In [1]: import numpy as np

In [2]: np.set_printoptions(precision=3, suppress=True, linewidth=200)

In [3]: M = np.load("test18.npy")

In [4]: print(M)
[[ 0.317 -0.277  0.079 -0.079 -0.356]
 [-0.277  0.243 -0.069  0.069  0.312]
 [ 0.079 -0.069  0.02  -0.02  -0.089]
 [-0.079  0.069 -0.02   0.02   0.089]
 [-0.356  0.312 -0.089  0.089  0.401]]

In [5]: # symmetric, so the eigenvalues are real

In [6]: print(round(float(np.trace(np.linalg.pinv(M) @ M)), 3))
1.0

In [7]: X = np.loadtxt("out6.csv", delimiter=",")

In [8]: print(X)
[[ 0.979  0.021 -0.062  0.103  0.062 -0.021  0.103  0.021  0.103]
 [ 0.021  0.979  0.062 -0.103 -0.062  0.021 -0.103 -0.021 -0.103]
 [-0.062  0.062  0.814  0.309  0.186 -0.062  0.309  0.062  0.309]
 [ 0.103 -0.103  0.309  0.485 -0.309  0.103 -0.515 -0.103 -0.515]
 [ 0.062 -0.062  0.186 -0.309  0.814  0.062 -0.309 -0.062 -0.309]
 [-0.021  0.021 -0.062  0.103  0.062  0.979  0.103  0.021  0.103]
 [ 0.103 -0.103  0.309 -0.515 -0.309  0.103  0.485 -0.103 -0.515]
 [ 0.021 -0.021  0.062 -0.103 -0.062  0.021 -0.103  0.979 -0.103]
 [ 0.103 -0.103  0.309 -0.515 -0.309  0.103 -0.515 -0.103  0.485]]

In [9]: q, evecs = np.linalg.qr(X[:, :8])[0], np.linalg.qr(X[:, 8:])[0]

In [10]: sig = np.linalg.svd(q.T @ evecs, compute_uv=False)

In [11]: print(sig.round(3) + 0)
[0.]

In [12]: print(np.round(np.linalg.norm(q @ q.T - evecs @ evecs.T, 2), 3))
1.0

In [13]: q, Rm = np.linalg.qr(X)

In [14]: print(np.round(q.T @ q, 3) + 0)
[[1. 0. 0. 0. 0. 0. 0. 0. 0.]
 [0. 1. 0. 0. 0. 0. 0. 0. 0.]
 [0. 0. 1. 0. 0. 0. 0. 0. 0.]
 [0. 0. 0. 1. 0. 0. 0. 0. 0.]
 [0. 0. 0. 0. 1. 0. 0. 0. 0.]
 [0. 0. 0. 0. 0. 1. 0. 0. 0.]
 [0. 0. 0. 0. 0. 0. 1. 0. 0.]
 [0. 0. 0. 0. 0. 0. 0. 1. 0.]
 [0. 0. 0. 0. 0. 0. 0. 0. 1.]]

In [15]: print(q.shape, Rm.shape)
(9, 9) (9, 9)

In [16]: print(np.allclose(Rm.T @ Rm, X.T @ X))
True

In [17]: print(np.trace(q @ q.T))
9.0

In [18]: print(np.abs(np.diag(Rm)))
[1. 1. 1. 1. 1. 1. 1. 1. 1.]

In [19]: rng = np.random.default_rng(611477)

In [20]: labels = rng.permutation(9)

In [21]: M2 = X[:, labels] * rng.choice([-1, 1], 9)

In [22]: print(M2)
[[-0.021  0.062  0.103  0.103 -0.021 -0.103  0.979 -0.021 -0.062]
 [ 0.021 -0.062 -0.103 -0.103  0.021  0.103  0.021 -0.979  0.062]
 [-0.062  0.186  0.309  0.309 -0.062 -0.309 -0.062 -0.062  0.814]
 [ 0.103 -0.309 -0.515  0.485  0.103  0.515  0.103  0.103  0.309]
 [ 0.062  0.814 -0.309 -0.309  0.062  0.309  0.062  0.062  0.186]
 [ 0.979  0.062  0.103  0.103 -0.021 -0.103 -0.021 -0.021 -0.062]
 [ 0.103 -0.309 -0.515 -0.515  0.103 -0.485  0.103  0.103  0.309]
 [ 0.021 -0.062 -0.103 -0.103 -0.979  0.103  0.021  0.021  0.062]
 [ 0.103 -0.309  0.485 -0.515  0.103  0.515  0.103  0.103  0.309]]

In [23]: Uu, _, Vt = np.linalg.svd(X.T @ M2)

In [24]: print(labels)
[5 4 8 3 7 6 0 1 2]

In [25]: print(np.round(np.linalg.lstsq(X, M2)[0], 3) + 0)
[[ 0.  0.  0.  0.  0.  0.  1.  0.  0.]
 [ 0.  0.  0.  0.  0.  0.  0. -1.  0.]
 [ 0.  0.  0.  0.  0.  0.  0.  0.  1.]
 [ 0.  0.  0.  1.  0.  0.  0.  0.  0.]
 [ 0.  1.  0.  0.  0.  0.  0.  0.  0.]
 [ 1.  0.  0.  0.  0.  0.  0.  0.  0.]
 [ 0.  0.  0.  0.  0. -1.  0.  0.  0.]
 [ 0.  0.  0.  0. -1.  0.  0.  0.  0.]
 [ 0.  0.  1.  0.  0.  0.  0.  0.  0.]]

In [26]: T = np.stack([X, -3 * X, X[::-1]])

In [27]: print(np.linalg.matrix_rank(T))
[9 9 9]

In [28]: print(np.linalg.matrix_rank(T.reshape(3, -1)))
2

In [29]: print(np.linalg.det(T))
[   -1. 19683.    -1.]

In [30]: print(np.einsum("bij,cij->bc", T, T))
[[  9. -27.   1.]
 [-27.  81.  -3.]
 [  1.  -3.   9.]]

In [31]: print((T @ X.T).shape)
(3, 9, 9)

In [32]: J = np.loadtxt("block1.csv", delimiter=",")

In [33]: print(J)
[[ 1.     0.     0.     0.     0.     0.   ]
 [ 0.     0.309  0.951  0.     0.     0.   ]
 [ 0.    -0.951  0.309  0.     0.     0.   ]
 [ 0.     0.     0.     1.     0.     0.   ]
 [ 0.     0.     0.     0.     1.     0.   ]
 [ 0.     0.     0.     0.     0.     1.   ]]

In [34]: f = np.array([-3, -2, 0, -3, 1, -2])

In [35]: M2 = J + np.outer(f, np.eye(6)[0])

In [36]: print(M2)
[[-2.     0.     0.     0.     0.     0.   ]
 [-2.     0.309  0.951  0.     0.     0.   ]
 [ 0.    -0.951  0.309  0.     0.     0.   ]
 [-3.     0.     0.     1.     0.     0.   ]
 [ 1.     0.     0.     0.     1.     0.   ]
 [-2.     0.     0.     0.     0.     1.   ]]

In [37]: print(round(float(np.linalg.det(M2) / np.linalg.det(J)), 3), round(float(1 + np.linalg.solve(J, f)[0]), 3))
-2.0 -2.0

In [38]: print(np.linalg.matrix_rank(np.linalg.inv(M2) - np.linalg.inv(J), tol=1e-8))
1

In [39]: A = np.array([[1, 0, 0, 0, 0, 0],
    ...:     [2, 1, 0, 0, 0, 0],
    ...:     [3, 1, 1, 0, 0, 0],
    ...:     [0, 3, 2, 1, 0, 0],
    ...:     [2, 1, 3, 1, 1, 0],
    ...:     [2, 1, 2, 0, 3, 1]])

In [40]: f = np.array([5, 5, 2])

In [41]: print(np.cross(A[0, :3], A[1, :3]))
[0 0 1]

In [42]: print(np.correlate(A[0], A[1], "full"))
[0 0 0 0 1 2 0 0 0 0 0]

In [43]: print(np.polyval(f, A[0]))
[12  2  2  2  2  2]
